>>> import numpy as np
>>> import numpy.linalg as la
>>> np.set_printoptions(suppress=True, linewidth=200)
>>> mat = np.load("w.npy")
>>> print(mat.round(4))
[[ 6.3879  3.9253 -0.6102 -1.4626]
 [-3.0337 -2.3558  1.1479  1.6779]
 [ 1.4264  0.6176  0.9701  0.1912]
 [ 3.5662  2.0441 -0.2586 -0.5221]
 [ 8.0404  5.0269 -0.5587 -2.0135]
 [ 4.0112  2.3408 -0.5431 -0.6704]
 [ 8.4606  5.307  -1.3077 -2.1535]
 [-0.2425 -0.495   0.2818  0.7475]
 [ 3.1222  1.7482 -1.5783 -0.3741]
 [ 8.2485  5.1657 -1.4331 -2.0828]
 [ 1.3789  0.5859  0.5159  0.207 ]
 [ 2.097   1.0647 -0.7104 -0.0323]
 [ 3.6532  2.1021 -0.7895 -0.5511]
 [-1.2269 -1.1513  1.2803  1.0756]
 [ 6.1686  3.7791 -0.817  -1.3895]
 [-5.1469 -3.7646  2.341   2.3823]
 [ 7.0057  4.3371 -0.9283 -1.6686]
 [ 7.213   4.4754 -0.9833 -1.7377]
 [-1.7538 -1.5026  1.6759  1.2513]
 [-1.5043 -1.3362  0.8396  1.1681]
 [-3.18   -2.4534  0.0661  1.7267]
 [-3.0708 -2.3805  0.2426  1.6903]
 [ 9.147   5.7647 -1.3941 -2.3823]
 [ 4.1878  2.4586  0.7696 -0.7293]
 [-0.137  -0.4247  1.1383  0.7123]
 [-3.5098 -2.6732  1.4806  1.8366]
 [-2.2533 -1.8355 -1.0474  1.4178]
 [13.7915  8.861  -2.4467 -3.9305]
 [ 9.7274  6.1516 -0.3748 -2.5758]
 [ 5.6098  3.4065 -0.4611 -1.2033]]
>>> U, sv, Vh = la.svd(mat)
>>> print(np.argmax(sv[:-1] / (sv[1:] + 1e-6)) + 1)
3
>>> B = U[:, :3] @ np.diag(sv[:3]) @ Vh[:3]
>>> print(np.round(np.abs(mat - B).max(), 4))
0.0
>>> print(B.round(4))
[[ 6.3879  3.9253 -0.6102 -1.4626]
 [-3.0337 -2.3558  1.1479  1.6779]
 [ 1.4264  0.6176  0.9701  0.1912]
 [ 3.5662  2.0441 -0.2586 -0.5221]
 [ 8.0404  5.0269 -0.5587 -2.0135]
 [ 4.0112  2.3408 -0.5431 -0.6704]
 [ 8.4606  5.307  -1.3077 -2.1535]
 [-0.2425 -0.495   0.2818  0.7475]
 [ 3.1222  1.7482 -1.5783 -0.3741]
 [ 8.2485  5.1657 -1.4331 -2.0828]
 [ 1.3789  0.5859  0.5159  0.207 ]
 [ 2.097   1.0647 -0.7104 -0.0323]
 [ 3.6532  2.1021 -0.7895 -0.5511]
 [-1.2269 -1.1513  1.2803  1.0756]
 [ 6.1686  3.7791 -0.817  -1.3895]
 [-5.1469 -3.7646  2.341   2.3823]
 [ 7.0057  4.3371 -0.9283 -1.6686]
 [ 7.213   4.4754 -0.9833 -1.7377]
 [-1.7538 -1.5026  1.6759  1.2513]
 [-1.5043 -1.3362  0.8396  1.1681]
 [-3.18   -2.4534  0.0661  1.7267]
 [-3.0708 -2.3805  0.2426  1.6903]
 [ 9.147   5.7647 -1.3941 -2.3823]
 [ 4.1878  2.4586  0.7696 -0.7293]
 [-0.137  -0.4247  1.1383  0.7123]
 [-3.5098 -2.6732  1.4806  1.8366]
 [-2.2533 -1.8355 -1.0474  1.4178]
 [13.7915  8.861  -2.4467 -3.9305]
 [ 9.7274  6.1516 -0.3748 -2.5758]
 [ 5.6098  3.4065 -0.4611 -1.2033]]
>>> print(la.matrix_rank(mat, rtol=0.05))
3
